>>> import numpy as np
>>> np.set_printoptions(precision=1, suppress=True, linewidth=160)
>>> arr = np.loadtxt("out3.csv", delimiter=",")
>>> print(arr.round(1) + 0)
[[0.2 0.1 0.4]
 [0.1 0.  0.1]
 [0.4 0.1 0.8]]
>>> Uu, sv, Vt = np.linalg.svd(arr)
>>> print(np.argmax(sv[:-1] / (sv[1:] + 1e-6)) + 1)
1
>>> M2 = Uu[:, :1] @ np.diag(sv[:1]) @ Vt[:1]
>>> print(np.round(np.linalg.norm(arr - M2) / np.linalg.norm(arr), 1))
0.0
>>> print(M2.round(1) + 0)
[[0.2 0.1 0.4]
 [0.1 0.  0.1]
 [0.4 0.1 0.8]]
>>> print(np.round(np.linalg.norm(arr - M2, 2), 1), round(float(sv[1]), 1))
0.0 0.0
>>> E = np.load("layer3.npy")
>>> print(E)
[[ 1.  -2.1 -2.7]
 [ 1.   2.8 -1.2]
 [ 1.  -1.6 -2.2]
 [ 1.  -0.9  1.1]
 [ 1.  -0.9 -0.9]
 [ 1.   7.5  4.1]
 [ 1.  -0.7  0.2]
 [ 1.  -0.6 -3.8]
 [ 1.  -0.8 -2. ]
 [ 1.   6.8  1.5]
 [ 1.   7.6  2.8]
 [ 1.   2.3  2.6]
 [ 1.   4.5 -0.7]
 [ 1.   1.2 -0.6]
 [ 1.   2.9  2.2]
 [ 1.   3.3  3.4]
 [ 1.   0.8  1.5]
 [ 1.   1.9  1.4]
 [ 1.   7.   2.2]
 [ 1.  -0.6 -1.7]
 [ 1.   5.9  3.5]
 [ 1.   6.2  2.3]
 [ 1.   4.4  1.6]
 [ 1.   1.5 -0.6]
 [ 1.  -7.8 -3. ]
 [ 1.  -1.9 -1.5]]
>>> t = np.radians(135)
>>> Rm = np.eye(3)
>>> Rm[1, 1] = Rm[0, 0] = np.cos(t)
>>> Rm[1, 0], Rm[0, 1] = -np.sin(t), np.sin(t)
>>> print(Rm)
[[-0.7  0.7  0. ]
 [-0.7 -0.7  0. ]
 [ 0.   0.   1. ]]
>>> M2 = E @ Rm.T
>>> print(np.allclose(E @ E.T, M2 @ M2.T))
True
>>> print(np.linalg.svd(E, compute_uv=False), np.linalg.svd(M2, compute_uv=False))
[22.9  7.2  4.1] [22.9  7.2  4.1]
>>> print(np.abs(M2 - E).max(axis=0))
[ 7.2 13.7  0. ]
>>> print(round(np.linalg.det(Rm), 1), round(np.trace(Rm), 1))
1.0 -0.4
>>> M2 = np.array([[-1, -1], [3, -1], [0, -1]])
>>> print(np.vstack([E, M2.T]).shape)
(28, 3)
>>> print(np.einsum("ij->j", E))
[26.  48.7  9.5]
>>> proj = E @ np.linalg.solve(E.T @ E, E.T)
>>> print(proj @ E[:, 1])
[-2.1  2.8 -1.6 -0.9 -0.9  7.5 -0.7 -0.6 -0.8  6.8  7.6  2.3  4.5  1.2  2.9  3.3  0.8  1.9  7.  -0.6  5.9  6.2  4.4  1.5 -7.8 -1.9]
>>> print(np.linalg.matrix_rank(np.eye(26) - proj))
23
>>> rng = np.random.default_rng(6383)
>>> labels = rng.permutation(3)
>>> M2 = E[:, labels] * rng.choice([-1, 1], 3)
>>> print(M2)
[[ 1.  -2.7  2.1]
 [ 1.  -1.2 -2.8]
 [ 1.  -2.2  1.6]
 [ 1.   1.1  0.9]
 [ 1.  -0.9  0.9]
 [ 1.   4.1 -7.5]
 [ 1.   0.2  0.7]
 [ 1.  -3.8  0.6]
 [ 1.  -2.   0.8]
 [ 1.   1.5 -6.8]
 [ 1.   2.8 -7.6]
 [ 1.   2.6 -2.3]
 [ 1.  -0.7 -4.5]
 [ 1.  -0.6 -1.2]
 [ 1.   2.2 -2.9]
 [ 1.   3.4 -3.3]
 [ 1.   1.5 -0.8]
 [ 1.   1.4 -1.9]
 [ 1.   2.2 -7. ]
 [ 1.  -1.7  0.6]
 [ 1.   3.5 -5.9]
 [ 1.   2.3 -6.2]
 [ 1.   1.6 -4.4]
 [ 1.  -0.6 -1.5]
 [ 1.  -3.   7.8]
 [ 1.  -1.5  1.9]]
>>> Uu, _, Vt = np.linalg.svd(E.T @ M2)
>>> print(labels)
[0 2 1]
>>> sv = 10 * 0.2 ** np.arange(3)
>>> F = rng.normal(size=(20, 3)) * rng.permutation(sv)
>>> print(F.round(1) + 0)
[[  4.3  -1.2   0.8]
 [ -8.2   1.2   0.4]
 [  0.8   0.8   0.6]
 [  5.9  -1.3   0.3]
 [  1.8  -0.3   0.1]
 [ 14.1  -1.2   0.1]
 [  4.9  -1.6   0.1]
 [ 10.5  -2.2  -0.2]
 [ -1.6   1.    0.6]
 [ -5.   -2.2  -0.2]
 [  0.9  -1.8  -0.7]
 [ -2.1   0.9  -0.2]
 [ 18.4  -0.9  -0.1]
 [ 14.6  -1.9  -0.1]
 [  2.2  -1.   -0.4]
 [ -4.9  -0.4  -0.7]
 [-11.    0.    0. ]
 [ 22.5  -0.6   0.2]
 [ -1.6  -1.1  -0.5]
 [ 11.4   1.7  -0.1]]
>>> cen = F - F.mean(axis=0)
>>> evecs = np.linalg.svd(cen)[2][:1]
>>> M2 = cen - cen @ evecs.T @ evecs
>>> print(np.cov(cen @ evecs.T, rowvar=False))
80.32735156478563
>>> print((cen @ evecs.T).std(axis=0))
[8.7]
>>> mat = np.load("data.npy")
>>> print(mat)
[[-2 -2 -2]
 [-2 -4 -4]
 [-2 -4 -6]]
>>> vec = np.array([3, -3, -1])
>>> y = mat @ vec
>>> coef, lr = np.zeros(3), 1 / np.linalg.norm(mat, 2) ** 2
>>> for i in range(40):
...     coef -= lr * mat.T @ (mat @ coef - y)
...     if i % 10 == 0: print(i, round(np.linalg.norm(mat @ coef - y), 1))
... 
0 3.2
10 2.9
20 2.7
30 2.5
>>> print(round(float(np.linalg.cond(mat)), 1))
16.4
>>> print(coef)
[ 0.4 -1.  -1.5]
>>> u, r1 = mat[0], mat[2]
>>> print(u @ r1)
24
>>> pr = (u @ r1) / (u @ u) * u
>>> print(np.outer(u, r1))
[[ 4  8 12]
 [ 4  8 12]
 [ 4  8 12]]
>>> print(r1 - pr)
[ 2.  0. -2.]
>>> print(round(np.linalg.norm(u + r1) ** 2 + np.linalg.norm(u - r1) ** 2, 1))
136.0
>>> t = np.radians(89)
>>> Rm = np.eye(3)
>>> Rm[1, 1] = Rm[2, 2] = np.cos(t)
>>> Rm[1, 2], Rm[2, 1] = -np.sin(t), np.sin(t)
>>> print(Rm.round(1) + 0)
[[ 1.  0.  0.]
 [ 0.  0. -1.]
 [ 0.  1.  0.]]
>>> M2 = mat @ Rm.T
>>> print(np.abs(M2 - mat).max(axis=0))
[0.  9.9 1.9]
>>> print(np.round(np.linalg.det(Rm), 1), round(np.trace(Rm), 1))
1.0 1.0
>>> print(np.linalg.svd(mat, compute_uv=False), np.linalg.svd(M2, compute_uv=False))
[10.1  1.3  0.6] [10.1  1.3  0.6]
>>> print(M2)
[[-2.   2.  -2. ]
 [-2.   3.9 -4.1]
 [-2.   5.9 -4.1]]
>>> w, evecs = np.linalg.eig(mat)
>>> print(w)
[-10.1  -1.3  -0.6]
>>> print(round(float(np.prod(w)), 1))
-8.0
>>> W0 = np.load("arr.npy")
>>> print(W0)
[[-2. -1. -2.]
 [-1. -1.  1.]
 [ 0.  0.  3.]]
>>> proj = np.triu(np.array([[-3, -1, 3], [1, 0, 1], [2, 0, -3]]), 1) + np.eye(3)
>>> M2 = proj @ W0 @ np.linalg.inv(proj)
>>> print(np.trace(M2), np.trace(W0))
0.0 0.0
>>> print(np.linalg.matrix_rank(M2))
3
>>> print(proj @ W0 - W0 @ proj)
[[ 1. -1. 15.]
 [ 0. -1.  7.]
 [ 0.  0.  0.]]
>>> labels = rng.permutation(3)
>>> M2 = W0[:, labels] * rng.choice([-1, 1], 3)
>>> print(M2)
[[ 2.  1.  2.]
 [-1.  1.  1.]
 [-3. -0. -0.]]
>>> Uu, _, Vt = np.linalg.svd(W0.T @ M2)
>>> print(np.round(np.linalg.lstsq(W0, M2)[0], 1) + 0)
[[ 0.  0. -1.]
 [ 0. -1.  0.]
 [-1.  0.  0.]]
>>> m1 = np.array([[1, -1, 0], [-2, 0, 0], [0, -1, 0], [0, 0, 0]])
>>> d = np.linalg.norm(F[:, None] - F[None], axis=-1)
>>> print(np.linalg.norm(F, axis=1))
[ 4.5  8.3  1.2  6.   1.9 14.1  5.2 10.7  2.   5.5  2.2  2.3 18.4 14.7  2.4  4.9 11.  22.5  2.  11.6]
>>> print(np.linalg.matrix_rank(d ** 2))
5
>>> print(np.flatnonzero(d[17] < d.mean() / 2))
[12 17]
>>> print(d.mean(axis=1).argmax())
17
>>> print(d.shape)
(20, 20)
>>> print(np.unravel_index(d.round(6).argmax(), d.shape))
(np.int64(16), np.int64(17))
>>> print(np.linalg.norm(F - F.mean(axis=0), axis=1))
[ 1.1 12.2  3.5  2.1  2.1 10.2  1.4  6.8  5.8  9.   3.3  6.2 14.5 10.8  1.8  8.8 14.9 18.6  5.5  7.9]
>>> print(d[:5, :5])
[[ 0.  12.8  4.1  1.6  2.7]
 [12.8  0.   9.  14.3 10.2]
 [ 4.1  9.   0.   5.5  1.6]
 [ 1.6 14.3  5.5  0.   4.2]
 [ 2.7 10.2  1.6  4.2  0. ]]
